>>> import numpy as np
>>> np.set_printoptions(precision=3, suppress=True, linewidth=120)
>>> def rnd(a):
...     return np.round(a, 3) + 0
... 
>>> feats = np.load("w.npy")
>>> feats
array([[ 0., -2., -3., -3.],
       [ 0., -1., -1.,  3.],
       [ 0.,  0., -2.,  2.],
       [ 0., -1.,  1.,  2.]])
>>> # rows and columns are dependent
>>> Uu, sig, VT = np.linalg.svd(feats)
>>> np.argmax(sig[:-1] / (sig[1:] + 1e-6)) + 1
np.int64(3)
>>> rnd(sig)
array([5.263, 4.042, 1.722, 0.   ])
>>> other = Uu[:, :3] @ np.diag(sig[:3]) @ VT[:3]
>>> print(rnd(other))
[[ 0. -2. -3. -3.]
 [ 0. -1. -1.  3.]
 [ 0.  0. -2.  2.]
 [ 0. -1.  1.  2.]]
>>> rnd(np.linalg.norm(feats - other, 2)), sig[3]
(np.float64(0.0), np.float64(0.0))
>>> print(rnd(np.abs(feats - other).max()))
0.0
>>> W = np.array([[1, 3, 3], [3, 1, 0], [2, 2, 3], [3, 2, 1]])
>>> beta = np.array([2, 0, 2])
>>> hid = np.maximum(feats @ W + beta, 0)
>>> print(np.linalg.matrix_rank(hid))
3
>>> (hid > 0).mean(axis=0)
array([0.75, 0.5 , 0.5 ])
>>> cent = np.array([[2, 2, -2], [-1, -1, 3], [-1, 2, 2]])
>>> W @ cent
array([[-4,  5, 13],
       [ 5,  5, -3],
       [-1,  8,  8],
       [ 3,  6,  2]])
>>> print((hid @ cent).round(6).argmax(axis=1))
[0 1 0 1]
>>> rank = np.linalg.matrix_rank(feats)
>>> rank
np.int64(3)
>>> null = np.linalg.svd(feats)[2][rank:].T
>>> np.allclose(feats @ null, 0)
True
>>> np.linalg.matrix_rank(feats.T @ feats), np.linalg.matrix_rank(feats @ feats.T)
(np.int64(3), np.int64(3))
>>> null.shape
(4, 1)
>>> print(null @ null.T)
[[1. 0. 0. 0.]
 [0. 0. 0. 0.]
 [0. 0. 0. 0.]
 [0. 0. 0. 0.]]
>>> M = np.load("layer17.npy")
>>> print(M)
[[-0.9 -1.  -2.5  0.4 -0.1  0.4]
 [-0.5  1.   0.2  0.  -0.9  1.9]
 [ 0.9  0.6  0.2  0.2 -1.  -0.5]
 [-0.1  1.5  1.5 -0.7  1.8 -0.4]
 [-0.3  0.8 -2.1  1.1  1.1 -0.1]
 [-0.7  0.  -0.6  2.8  0.1 -0.3]
 [-0.8 -0.6 -0.4  0.7 -1.3 -1.4]
 [ 1.7  0.5 -0.1  0.9  0.9  1. ]]
>>> other = M / np.sqrt((M ** 2).mean(axis=1, keepdims=True))
>>> np.linalg.matrix_rank(M - M.mean(axis=1, keepdims=True))
np.int64(5)
>>> np.linalg.matrix_rank(other) == np.linalg.matrix_rank(M)
np.True_
>>> x = np.array([-2, -3, -2, -3, -3, -2])
>>> h = np.maximum(M @ x, 0)
>>> rnd(np.maximum(M @ x, 0) - np.maximum(-M @ x, 0))
array([  8.1,  -3.5,  -0.6,  -9.8,  -4. ,  -5.5,   8.8, -12.1])
>>> h
array([8.1, 0. , 0. , 0. , 0. , 0. , 8.8, 0. ])
>>> arr = np.array([[-1.1, 1.8], [-1.2, 1.1], [-0.5, 0.9]])
>>> hat = arr @ np.linalg.solve(arr.T @ arr, arr.T)
>>> rnd(np.linalg.eigvalsh(hat))
array([0., 1., 1.])
>>> rnd(hat)
array([[ 0.764,  0.04 ,  0.423],
       [ 0.04 ,  0.993, -0.072],
       [ 0.423, -0.072,  0.243]])
>>> rnd(np.diag(hat))
array([0.764, 0.993, 0.243])
>>> rnd((np.eye(3) - hat) @ arr)
array([[0., 0.],
       [0., 0.],
       [0., 0.]])
>>> print(np.allclose(hat @ hat, hat))
True
>>> F = np.loadtxt("test4.csv", delimiter=",")
>>> F
array([[ 2.,  0.,  0.],
       [ 4.,  2.,  0.],
       [ 7.,  5.,  2.],
       [10.,  7.,  5.],
       [11.,  8.,  7.],
       [14.,  9.,  9.],
       [15.,  9., 10.],
       [15., 11., 10.],
       [18., 11., 12.],
       [20., 13., 13.],
       [22., 16., 16.],
       [23., 17., 16.],
       [24., 19., 16.],
       [26., 19., 16.],
       [26., 19., 17.],
       [27., 19., 17.],
       [29., 22., 19.],
       [32., 25., 22.],
       [34., 25., 23.],
       [37., 26., 24.],
       [38., 28., 26.],
       [41., 31., 29.],
       [41., 31., 32.],
       [44., 34., 33.],
       [46., 35., 35.],
       [47., 38., 38.],
       [48., 40., 40.],
       [48., 42., 42.]])
>>> Ac = F - F.mean(axis=0)
>>> vecs = np.linalg.svd(Ac)[2][:1]
>>> other = Ac - Ac @ vecs.T @ vecs
>>> np.linalg.norm(other, axis=1).round(6).argmax()
np.int64(27)
>>> rnd(np.linalg.norm(other) / np.linalg.norm(Ac))
np.float64(0.076)
>>> rnd((Ac @ vecs.T).std(axis=0))
array([21.502])
>>> hat = F @ np.linalg.solve(F.T @ F, F.T)
>>> print(rnd(hat @ F[:, 0]))
[ 2.  4.  7. 10. 11. 14. 15. 15. 18. 20. 22. 23. 24. 26. 26. 27. 29. 32. 34. 37. 38. 41. 41. 44. 46. 47. 48. 48.]
>>> E = np.load("data.npy")
>>> E
array([[ 1.3,  0. , -1. , -2. ,  0. ],
       [-3. ,  1.3,  2. ,  3. , -1. ],
       [-3. , -3. ,  0.3,  3. ,  3. ],
       [-3. ,  3. , -3. ,  0.3, -1. ],
       [ 1. ,  0. , -1. , -2. ,  0.3]])
>>> def softmax(z):
...     e = np.exp(z - z.max(axis=-1, keepdims=True))
...     return e / e.sum(axis=-1, keepdims=True)
... 
>>> rnd(softmax(E[3]))
array([0.002, 0.917, 0.002, 0.062, 0.017])
>>> rnd(softmax(E).sum(axis=1))
array([1., 1., 1., 1., 1.])
>>> att = E @ E.T / np.sqrt(5)
>>> rnd(softmax(att))
array([[0.536, 0.   , 0.   , 0.014, 0.45 ],
       [0.   , 0.996, 0.003, 0.001, 0.   ],
       [0.   , 0.   , 1.   , 0.   , 0.   ],
       [0.   , 0.   , 0.   , 1.   , 0.   ],
       [0.512, 0.   , 0.001, 0.02 , 0.466]])
>>> print(softmax(att).round(6).argmax(axis=1))
[0 1 2 3 0]
>>> m1 = np.load("run12.npy")
>>> m1
array([[ 3.485, -1.97 ,  5.313],
       [ 2.178,  0.643,  1.434],
       [ 3.463, -1.927, -0.337],
       [ 1.391,  2.218, -1.77 ],
       [ 2.304,  0.393, -0.738],
       [ 3.557, -2.114,  3.628],
       [ 1.393,  2.214,  0.162],
       [ 1.597,  1.807, -1.817],
       [ 1.035,  2.931,  1.462],
       [ 2.128,  0.744,  0.032],
       [ 0.564,  3.872, -1.219],
       [ 3.008, -1.016,  4.694],
       [ 1.931,  1.137,  2.128],
       [ 1.711,  1.578,  0.363],
       [ 1.736,  1.528,  3.179],
       [ 2.226,  0.549,  0.853],
       [ 2.197,  0.606,  3.594],
       [ 2.288,  0.424,  2.358],
       [ 3.455, -1.909,  6.4  ]])
>>> x = np.array([7, 2, 8])
>>> rhs = m1 @ x
>>> rnd(np.linalg.pinv(m1) @ m1)
array([[1., 0., 0.],
       [0., 1., 0.],
       [0., 0., 1.]])
>>> rng = np.random.default_rng(763485)
>>> rhs = rhs + 0.1 * rng.normal(size=19)
>>> rnd(rhs)
array([63.025, 27.956, 17.784,  0.025, 11.059, 49.731, 15.502,  0.324, 24.652, 16.63 ,  1.985, 56.58 , 32.809, 17.972,
       40.691, 23.538, 45.287, 35.632, 71.505])
>>> beta, *_ = np.linalg.lstsq(m1, rhs)
>>> beta.round()
array([7., 2., 8.])
>>> print([round(float(np.linalg.norm(np.linalg.solve(m1.T @ m1 + lam * np.eye(3), m1.T @ rhs))), 2) for lam in (0, 1, 10, 100)])
[10.81, 10.75, 10.24, 7.18]
>>> rnd(beta)
array([7.016, 1.985, 7.983])
>>> hat = m1 @ np.linalg.solve(m1.T @ m1, m1.T)
>>> np.allclose(hat @ hat, hat)
True
>>> np.trace(hat)
np.float64(3.0)
>>> A = np.load("x.npy")
>>> A
array([[-0.273, -0.1  ,  0.43 , -0.537,  0.485, -0.06 ,  0.691],
       [ 0.1  ,  0.06 , -0.139,  0.604,  0.09 ,  0.235, -0.47 ],
       [ 0.611,  0.178, -0.845,  0.05 , -0.975, -0.47 , -0.91 ],
       [ 0.864,  0.31 , -0.98 , -0.149, -1.   , -0.782, -0.991],
       [-0.84 , -0.291,  0.973,  0.1  ,  0.999,  0.744,  0.988],
       [ 0.462,  0.139, -0.696,  0.291, -0.883, -0.235, -0.831],
       [-0.454, -0.119,  0.696,  0.05 ,  0.915,  0.371,  0.77 ],
       [ 0.207,  0.02 , -0.38 , -0.572, -0.774, -0.422, -0.168],
       [-0.478, -0.119,  0.726,  0.197,  0.94 ,  0.446,  0.77 ],
       [ 0.03 ,  0.   , -0.06 , -0.149, -0.178, -0.09 ,  0.   ],
       [ 0.291,  0.06 , -0.493, -0.291, -0.804, -0.345, -0.47 ],
       [-0.653, -0.178,  0.881,  0.291,  0.989,  0.617,  0.91 ],
       [ 0.935,  0.397, -0.995, -0.1  , -1.   , -0.867, -0.998],
       [-0.53 , -0.159,  0.77 , -0.245,  0.935,  0.319,  0.876],
       [ 0.696,  0.217, -0.905,  0.1  , -0.99 , -0.537, -0.954],
       [-0.371, -0.04 ,  0.629,  0.818,  0.954,  0.67 ,  0.327],
       [ 0.623,  0.139, -0.867, -0.691, -0.992, -0.731, -0.831],
       [ 0.664,  0.178, -0.89 , -0.38 , -0.992, -0.653, -0.91 ],
       [ 0.804,  0.273, -0.96 ,  0.05 , -0.998, -0.67 , -0.983],
       [ 0.854,  0.31 , -0.977,  0.05 , -0.999, -0.731, -0.991],
       [-0.43 , -0.06 ,  0.696,  0.8  ,  0.969,  0.686,  0.47 ],
       [-0.558, -0.197,  0.786, -0.691,  0.901,  0.09 ,  0.935],
       [ 0.664,  0.217, -0.881,  0.38 , -0.979, -0.397, -0.954],
       [-0.789, -0.273,  0.953, -0.245,  0.997,  0.598,  0.983],
       [ 0.07 ,  0.   , -0.139, -0.336, -0.397, -0.207,  0.   ],
       [-0.178, -0.04 ,  0.31 ,  0.1  ,  0.551,  0.178,  0.327],
       [ 0.578,  0.119, -0.834, -0.716, -0.989, -0.716, -0.77 ],
       [ 0.952,  0.446, -0.997,  0.336, -1.   , -0.843, -0.999],
       [ 0.363,  0.06 , -0.604, -0.604, -0.92 , -0.537, -0.47 ],
       [ 0.478,  0.119, -0.726, -0.197, -0.94 , -0.446, -0.77 ],
       [ 0.119,  0.02 , -0.217, -0.197, -0.454, -0.178, -0.168],
       [-0.371, -0.1  ,  0.592, -0.05 ,  0.831,  0.264,  0.691],
       [ 0.05 ,  0.   , -0.1  , -0.245, -0.291, -0.149,  0.   ],
       [-0.119, -0.04 ,  0.197, -0.197,  0.254,  0.   ,  0.327]])
>>> O, R = np.linalg.qr(A)
>>> rnd(np.trace(O @ O.T))
np.float64(7.0)
>>> O.shape, R.shape
((34, 7), (7, 7))
>>> np.allclose(R.T @ R, A.T @ A)
True
